$ python3 -q
>>> import numpy as np
>>> np.set_printoptions(precision=3, suppress=True, linewidth=200)
>>> tidy = lambda a: np.round(a, 3) + 0
>>> feats = np.array([[1, 9, 9, 0, 3],
...     [0, 8, 8, 4, 9],
...     [1, 0, 4, 4, 2],
...     [7, 8, 7, 2, 8],
...     [8, 3, 0, 0, 3],
...     [1, 7, 6, 2, 3],
...     [0, 0, 9, 2, 5],
...     [8, 5, 8, 1, 0],
...     [2, 8, 0, 0, 5]])
>>> feats[7] = feats[6]
>>> feats
array([[1, 9, 9, 0, 3],
       [0, 8, 8, 4, 9],
       [1, 0, 4, 4, 2],
       [7, 8, 7, 2, 8],
       [8, 3, 0, 0, 3],
       [1, 7, 6, 2, 3],
       [0, 0, 9, 2, 5],
       [0, 0, 9, 2, 5],
       [2, 8, 0, 0, 5]])
>>> # rows 6 and 7 are equal
>>> r0, r1 = feats[2], feats[5]
>>> r0 @ r1
np.int64(39)
>>> r0 @ r0
np.int64(37)
>>> pr = (r0 @ r1) / (r0 @ r0) * r0
>>> tidy(np.linalg.norm(r0 + r1) ** 2 + np.linalg.norm(r0 - r1) ** 2)
np.float64(272.0)
>>> np.linalg.matrix_rank(np.outer(r0, r1))
np.int64(1)
>>> tidy(r1 - pr)
array([-0.054,  7.   ,  1.784, -2.216,  0.892])
>>> np.outer(r0, r1)
array([[ 1,  7,  6,  2,  3],
       [ 0,  0,  0,  0,  0],
       [ 4, 28, 24,  8, 12],
       [ 4, 28, 24,  8, 12],
       [ 2, 14, 12,  4,  6]])
>>> data = np.tril(np.array([[8, 0, 2, 5], [3, 2, 2, 9], [1, 9, 1, 3], [8, 5, 1, 7]]), -1) + np.eye(4, dtype=int)
>>> data
array([[1, 0, 0, 0],
       [3, 1, 0, 0],
       [1, 9, 1, 0],
       [8, 5, 1, 1]])
>>> # triangular
>>> A2 = np.c_[feats[:, :1] @ np.array([[-4]]), np.array([0, 0, 1, -2, 2, 1, -1, -3, -2])]
>>> A2
array([[ -4,   0],
       [  0,   0],
       [ -4,   1],
       [-28,  -2],
       [-32,   2],
       [ -4,   1],
       [  0,  -1],
       [  0,  -3],
       [ -8,  -2]])
>>> tidy(np.linalg.norm(np.linalg.qr(feats)[0].T @ A2, axis=0) ** 2 / ((A2 ** 2).sum(axis=0) + 1e-12))
array([1.   , 0.607])
>>> np.linalg.matrix_rank(A2)
np.int64(2)
>>> tidy(np.linalg.norm(A2 - feats @ np.linalg.lstsq(feats, A2)[0], axis=0))
array([0.   , 3.072])
>>> J = np.load("data.npy")
>>> J
array([[ 0.846,  0.819,  0.021,  3.305,  4.085, -0.008],
       [-1.288, -1.299, -0.01 , -5.16 , -6.488,  0.002],
       [ 1.274,  1.275,  0.017,  5.083,  6.36 , -0.027],
       [ 1.135,  1.113, -0.005,  4.401,  5.503,  0.001],
       [-0.138, -0.161, -0.004, -0.557, -0.678,  0.026],
       [-0.869, -0.892,  0.017, -3.506, -4.38 ,  0.   ],
       [ 0.614,  0.602,  0.001,  2.505,  3.106, -0.001],
       [ 1.586,  1.588, -0.021,  6.342,  7.926, -0.015],
       [-1.321, -1.305,  0.006, -5.162, -6.449,  0.006],
       [ 0.783,  0.771, -0.005,  3.131,  3.887, -0.015],
       [ 0.236,  0.27 ,  0.024,  1.087,  1.351, -0.006],
       [ 0.128,  0.174,  0.016,  0.594,  0.701, -0.031],
       [-0.341, -0.31 ,  0.023, -1.332, -1.603, -0.013],
       [ 1.046,  1.052, -0.006,  4.214,  5.27 , -0.008],
       [-0.174, -0.17 , -0.007, -0.642, -0.788, -0.017],
       [-0.469, -0.49 , -0.001, -1.9  , -2.389, -0.025],
       [ 1.49 ,  1.488, -0.024,  5.979,  7.457,  0.003]])
>>> A2 = J / np.linalg.norm(J, axis=1, keepdims=True)
>>> gram = A2 @ A2.T
>>> (gram - 2 * np.eye(17)).round(6).argmax(axis=1)
array([ 9,  5, 13,  7,  8,  8,  9, 13,  5,  7,  6, 10,  8,  7, 15,  1,  7])
>>> np.unravel_index(np.abs(data).argmax(), data.shape)
(np.int64(2), np.int64(1))
>>> data.sum(axis=0)
array([13, 15,  2,  1])
>>> data.shape
(4, 4)
>>> K = np.array([[6, 12, 5], [12, 8, 10], [5, 10, 4]])
>>> K
array([[ 6, 12,  5],
       [12,  8, 10],
       [ 5, 10,  4]])
>>> A2 = K[0, 0] * K[1:] - np.outer(K[1:, 0], K[0])
>>> A2
array([[  0, -96,   0],
       [  0,   0,  -1]])
>>> np.linalg.matrix_rank(A2), np.linalg.matrix_rank(K)
(np.int64(2), np.int64(3))
>>> tidy(np.linalg.det(K[::-1]))
np.float64(-16.0)
>>> tidy(np.linalg.eigvals(K).sum().real)
np.float64(18.0)
>>> tidy(np.linalg.det(K.T))
np.float64(16.0)
>>> np.einsum("ii->", K)
np.int64(18)
>>> tidy(np.linalg.eigvals(K))
array([24.705, -0.098, -6.607])
>>> np.einsum("ij,ji->", K, K)
np.int64(654)
>>> tidy(np.poly(K))
array([   1.,  -18., -165.,  -16.])
>>> U, sig, vt = np.linalg.svd(K, full_matrices=False)
>>> tidy(U.T @ K @ vt.T)
array([[24.705,  0.   ,  0.   ],
       [ 0.   ,  6.607,  0.   ],
       [ 0.   ,  0.   ,  0.098]])
>>> tidy(U.T @ U)
array([[1., 0., 0.],
       [0., 1., 0.],
       [0., 0., 1.]])
>>> tidy(np.cumsum(sig ** 2) / np.sum(sig ** 2))
array([0.933, 1.   , 1.   ])
>>> tidy(np.abs(vt[0]))
array([0.563, 0.683, 0.466])
>>> tidy(np.sqrt((sig ** 2).sum())), tidy(np.linalg.norm(K))
(np.float64(25.573), np.float64(25.573))
>>> U.shape, sig.shape, vt.shape
((3, 3), (3,), (3, 3))
>>> E = np.load("block0.npy")
>>> E
array([[ 0.7  ,  1.8  , -0.1  , -0.01 ,  0.   ,  0.1  , -0.8  ,  0.1  ],
       [-0.2  ,  0.3  ,  0.7  ,  3.05 , -0.2  , -1.3  ,  0.2  , -0.1  ],
       [-0.1  , -0.9  , -0.1  , -0.457, -1.1  ,  1.6  , -0.1  ,  0.   ],
       [-0.5  , -0.5  , -0.7  , -2.827, -1.2  ,  0.9  ,  1.2  ,  0.6  ],
       [-0.6  , -0.9  , -0.7  , -3.088,  1.5  ,  0.6  , -0.6  , -0.4  ],
       [ 0.5  , -1.1  ,  1.6  ,  6.623,  1.4  , -1.1  ,  0.9  ,  0.2  ],
       [ 0.8  ,  0.6  , -0.2  , -0.812,  0.7  , -0.6  , -0.1  , -0.1  ],
       [ 0.7  ,  0.2  ,  1.3  ,  5.283,  0.4  , -2.8  , -0.1  ,  2.4  ],
       [ 0.1  , -0.8  , -0.1  ,  0.099,  0.6  ,  0.1  , -1.4  ,  0.4  ],
       [ 0.   , -0.1  , -1.3  , -5.229,  0.5  , -0.5  ,  1.   ,  0.   ],
       [-0.2  ,  0.9  , -1.8  , -7.581, -0.2  , -1.   , -0.1  , -0.2  ],
       [ 0.5  , -0.2  ,  0.4  ,  1.609,  0.4  ,  0.8  ,  0.6  , -0.8  ],
       [-0.2  ,  0.6  , -0.2  , -0.463,  0.4  , -0.8  , -1.2  ,  0.3  ],
       [-0.7  ,  1.   ,  0.4  ,  1.844, -1.   , -0.6  ,  0.1  , -0.1  ],
       [ 1.   ,  1.9  , -1.8  , -6.853, -0.6  ,  1.7  ,  0.3  ,  1.1  ],
       [-1.   ,  1.3  ,  0.2  ,  0.429,  0.5  , -0.4  , -0.9  , -1.1  ],
       [-1.7  , -0.4  , -0.5  , -2.302,  0.4  ,  0.8  ,  0.7  , -1.5  ]])
>>> Q, r_ = np.linalg.qr(E)
>>> Q.shape, r_.shape
((17, 8), (8, 8))
>>> tidy(np.abs(np.diag(r_)))
array([2.872, 3.81 , 3.558, 0.925, 3.026, 3.607, 2.72 , 2.016])
>>> tidy(np.trace(Q @ Q.T))
np.float64(8.0)
>>> tidy(abs(r_[0, 0])), tidy(np.linalg.norm(E[:, 0]))
(np.float64(2.872), np.float64(2.872))
>>> tidy(Q.T @ Q)
array([[1., 0., 0., 0., 0., 0., 0., 0.],
       [0., 1., 0., 0., 0., 0., 0., 0.],
       [0., 0., 1., 0., 0., 0., 0., 0.],
       [0., 0., 0., 1., 0., 0., 0., 0.],
       [0., 0., 0., 0., 1., 0., 0., 0.],
       [0., 0., 0., 0., 0., 1., 0., 0.],
       [0., 0., 0., 0., 0., 0., 1., 0.],
       [0., 0., 0., 0., 0., 0., 0., 1.]])
>>> cen = (E - E.mean(axis=0)) / E.std(axis=0)
>>> np.argwhere(np.abs(cen) > 2)
array([[ 7,  5],
       [ 7,  7],
       [16,  0]])
>>> tidy(cen.std(axis=0))
array([1., 1., 1., 1., 1., 1., 1., 1.])
>>> c = np.linalg.lstsq(np.delete(cen, 1, axis=1), cen[:, 1])[0]
>>> np.abs(c).argmax()
np.int64(1)
>>> tidy(1 - np.var(cen[:, 1] - np.delete(cen, 1, axis=1) @ c))
np.float64(0.501)
>>> gram = np.cov(E, rowvar=False)
>>> tidy(np.polyfit(E[:, 0], E[:, 2], 1))
array([ 0.137, -0.163])
>>> np.median(E, axis=0)
array([-0.1  ,  0.2  , -0.1  , -0.457,  0.4  , -0.4  , -0.1  ,  0.   ])
>>> np.argsort(-E.std(axis=0).round(6), kind="stable")
array([3, 5, 1, 2, 7, 4, 6, 0])
>>> tidy(np.linalg.eigvalsh(gram)[::-1])
array([16.137,  1.441,  0.913,  0.787,  0.582,  0.376,  0.092,  0.002])
>>> gram.shape
(8, 8)
>>> U, sig, vt = np.linalg.svd(E, full_matrices=False)
>>> tidy(vt @ vt.T)
array([[1., 0., 0., 0., 0., 0., 0., 0.],
       [0., 1., 0., 0., 0., 0., 0., 0.],
       [0., 0., 1., 0., 0., 0., 0., 0.],
       [0., 0., 0., 1., 0., 0., 0., 0.],
       [0., 0., 0., 0., 1., 0., 0., 0.],
       [0., 0., 0., 0., 0., 1., 0., 0.],
       [0., 0., 0., 0., 0., 0., 1., 0.],
       [0., 0., 0., 0., 0., 0., 0., 1.]])
>>> tidy(np.sqrt((sig ** 2).sum())), tidy(np.linalg.norm(E))
(np.float64(18.279), np.float64(18.279))
>>> tidy(U.T @ E @ vt.T)
array([[16.274,  0.   ,  0.   ,  0.   ,  0.   ,  0.   ,  0.   ,  0.   ],
       [ 0.   ,  4.928,  0.   ,  0.   ,  0.   ,  0.   ,  0.   ,  0.   ],
       [ 0.   ,  0.   ,  3.904,  0.   ,  0.   ,  0.   ,  0.   ,  0.   ],
       [ 0.   ,  0.   ,  0.   ,  3.548,  0.   ,  0.   ,  0.   ,  0.   ],
       [ 0.   ,  0.   ,  0.   ,  0.   ,  3.054,  0.   ,  0.   ,  0.   ],
       [ 0.   ,  0.   ,  0.   ,  0.   ,  0.   ,  2.467,  0.   ,  0.   ],
       [ 0.   ,  0.   ,  0.   ,  0.   ,  0.   ,  0.   ,  1.296,  0.   ],
       [ 0.   ,  0.   ,  0.   ,  0.   ,  0.   ,  0.   ,  0.   ,  0.199]])
>>> m1 = np.load("dump.npy")
>>> m1
array([[2., 1., 0.],
       [0., 2., 1.],
       [0., 0., 2.]])
>>> P = np.triu(np.array([[2, 1, 2], [0, 1, 3], [0, 1, 1]]), 1) + np.eye(3)
>>> A2 = P @ m1 @ np.linalg.inv(P)
>>> np.poly(A2)
array([ 1., -6., 12., -8.])
>>> tidy(np.linalg.det(A2))
np.float64(8.0)
>>> P @ m1 - m1 @ P
array([[ 0.,  0., -2.],
       [ 0.,  0.,  0.],
       [ 0.,  0.,  0.]])
>>> np.trace(A2), np.trace(m1)
(np.float64(6.0), np.float64(6.0))
>>> arr = np.load("arr.npy")
>>> tidy(arr)
array([[ 0.754, -2.503, -1.265, -0.754],
       [ 2.515, -0.393, -0.617, -1.463],
       [ 0.7  , -2.526, -1.266, -0.726],
       [-2.468, -1.178, -0.103,  1.23 ],
       [ 1.543, -1.993, -1.172, -1.129],
       [ 1.866, -1.66 , -1.077, -1.267],
       [ 2.604,  0.391, -0.277, -1.41 ],
       [-0.747, -2.693, -1.089,  0.064],
       [-2.277, -1.603, -0.328,  1.067],
       [ 0.907, -2.43 , -1.259, -0.83 ],
       [ 0.533, -2.589, -1.265, -0.641],
       [-2.474, -1.16 , -0.093,  1.235],
       [ 0.677, -2.535, -1.266, -0.715],
       [-1.956,  1.547,  1.042,  1.302],
       [ 0.951, -2.407, -1.256, -0.852]])
>>> d = np.linalg.norm(arr[:, None] - arr[None], axis=-1)
>>> d.mean(axis=1).argmax()
np.int64(13)
>>> np.unravel_index(d.round(6).argmax(), d.shape)
(np.int64(5), np.int64(13))
>>> tidy(np.linalg.norm(arr, axis=1))
array([3., 3., 3., 3., 3., 3., 3., 3., 3., 3., 3., 3., 3., 3., 3.])
>>> d.shape
(15, 15)
>>> (d + 1e9 * np.eye(15)).round(6).argmin(axis=1)
array([ 2,  6, 12, 11,  5,  4,  1, 10,  3, 14, 12,  3,  2, 11,  9])
>>> cen = arr - arr.mean(axis=0)
>>> evecs = np.linalg.svd(cen)[2][:2]
>>> A2 = cen - cen @ evecs.T @ evecs
>>> tidy(np.cov(cen @ evecs.T, rowvar=False))
array([[4.445, 0.   ],
       [0.   , 1.749]])
>>> tidy(A2.std(axis=0))
array([0., 0., 0., 0.])
>>> gram = arr.T @ arr
>>> tidy(np.trace(gram)), tidy((arr ** 2).sum())
(np.float64(135.0), np.float64(135.0))
>>> tidy(gram)
array([[ 44.274,  -8.972, -11.79 , -26.037],
       [ -8.972,  59.451,  28.487,  12.888],
       [-11.79 ,  28.487,  14.958,  10.38 ],
       [-26.037,  12.888,  10.38 ,  16.317]])
>>> tidy(np.diag(gram))
array([44.274, 59.451, 14.958, 16.317])
>>> np.linalg.matrix_rank(gram)
np.int64(2)
>>> tidy(np.linalg.svd(arr, compute_uv=False) ** 2)
array([87.966, 47.034,  0.   ,  0.   ])
>>> tidy(np.linalg.eigvalsh(gram)[::-1])
array([87.966, 47.034,  0.   ,  0.   ])
>>> np.unique(arr.round(6), axis=0).shape
(15, 4)
>>> np.abs(np.diag(np.linalg.qr(arr)[1])) > 1e-9
array([ True,  True, False, False])
>>> np.allclose(arr[:-1].T @ np.linalg.lstsq(arr[:-1].T, arr[-1])[0], arr[-1])
True
>>> tidy(arr @ np.linalg.pinv(arr) @ arr)
array([[ 0.754, -2.503, -1.265, -0.754],
       [ 2.515, -0.393, -0.617, -1.463],
       [ 0.7  , -2.526, -1.266, -0.726],
       [-2.468, -1.178, -0.103,  1.23 ],
       [ 1.543, -1.993, -1.172, -1.129],
       [ 1.866, -1.66 , -1.077, -1.267],
       [ 2.604,  0.391, -0.277, -1.41 ],
       [-0.747, -2.693, -1.089,  0.064],
       [-2.277, -1.603, -0.328,  1.067],
       [ 0.907, -2.43 , -1.259, -0.83 ],
       [ 0.533, -2.589, -1.265, -0.641],
       [-2.474, -1.16 , -0.093,  1.235],
       [ 0.677, -2.535, -1.266, -0.715],
       [-1.956,  1.547,  1.042,  1.302],
       [ 0.951, -2.407, -1.256, -0.852]])
>>> A2 = np.array([[6, 9, 9], [5, 7, 3], [8, 5, 0]])
>>> W0 = np.tril(A2)
>>> W0
array([[6, 0, 0],
       [5, 7, 0],
       [8, 5, 0]])
>>> np.allclose(W0[:-1].T @ np.linalg.lstsq(W0[:-1].T, W0[-1])[0], W0[-1])
True
>>> tidy(np.trace(np.linalg.pinv(W0) @ W0))
np.float64(2.0)
>>> np.abs(np.diag(np.linalg.qr(W0)[1])) > 1e-9
array([ True,  True, False])
>>> np.unique(W0.round(6), axis=0).shape
(3, 3)
>>> W0 @ W0
array([[36,  0,  0],
       [65, 49,  0],
       [73, 35,  0]])
>>> np.prod(np.diag(W0)), tidy(np.linalg.det(W0))
(np.int64(0), np.float64(0.0))
>>> tidy(np.linalg.norm(W0, 2) / np.linalg.norm(W0))
np.float64(0.948)
>>> np.linalg.matrix_rank(W0, rtol=0.1)
np.int64(2)
>>> np.linalg.cond(W0) > 100
np.True_
>>> rng = np.random.default_rng(49962)
>>> labels = rng.permutation(3)
>>> labels
array([1, 2, 0])
>>> A2 = W0[labels][:, labels]
>>> A2
array([[7, 0, 5],
       [5, 0, 8],
       [0, 0, 6]])
>>> np.trace(A2)
np.int64(13)
>>> tidy(np.linalg.det(A2)), tidy(np.linalg.det(W0[labels]))
(np.float64(0.0), np.float64(0.0))
